% python3 -q
>>> import numpy as np
>>> np.set_printoptions(precision=2, suppress=True, linewidth=120, floatmode="fixed")
>>> feats = np.load("arr.npy")
>>> print(feats)
[[-3 -4 -4 -2]
 [-4 -3 -4 -4]
 [-4 -4 -3 -4]
 [-2 -4 -4 -3]]
>>> u, v = feats[3], feats[0]
>>> print(u @ v)
44
>>> p = (u @ v) / (u @ u) * u
>>> print(p)
[-1.96 -3.91 -3.91 -2.93]
>>> print(np.outer(u, v))
[[ 6  8  8  4]
 [12 16 16  8]
 [12 16 16  8]
 [ 9 12 12  6]]
>>> print(np.linalg.matrix_rank(np.outer(u, v)))
1
>>> print(np.linalg.matrix_rank(feats))
4
>>> print(feats.sum(axis=0))
[-13 -15 -15 -13]
>>> print(np.count_nonzero(feats))
16
>>> print(np.round(np.linalg.norm(feats), 2))
14.28
>>> print(feats.mean(axis=0))
[-3.25 -3.75 -3.75 -3.25]
>>> print(feats.sum(axis=1))
[-13 -15 -15 -13]
>>> M = np.loadtxt("mat.csv", delimiter=",")
>>> print(M)
[[ 0.20 -1.20  0.30 -0.10]
 [ 0.80  2.50  1.20 -0.30]
 [ 0.00  0.80  0.90  0.90]
 [-0.30 -0.50  2.40 -0.10]]
>>> print(np.count_nonzero(M))
15
>>> print(M.sum(axis=0))
[0.70 1.60 4.80 0.40]
>>> print(np.abs(M).max())
2.5
>>> def softmax(z):
...     e = np.exp(z - z.max(axis=-1, keepdims=True))
...     return e / e.sum(axis=-1, keepdims=True)
... 
>>> print(softmax(M).sum(axis=1))
[1.00 1.00 1.00 1.00]
>>> print(np.round(softmax(10 * M[0]), 2) + 0)
[0.27 0.00 0.72 0.01]
>>> print(softmax(M[0]))
[0.32 0.08 0.36 0.24]
>>> S = M @ M.T / np.sqrt(4)
>>> print(softmax(S)[0] @ M)
[ 0.02 -0.46  1.22  0.02]
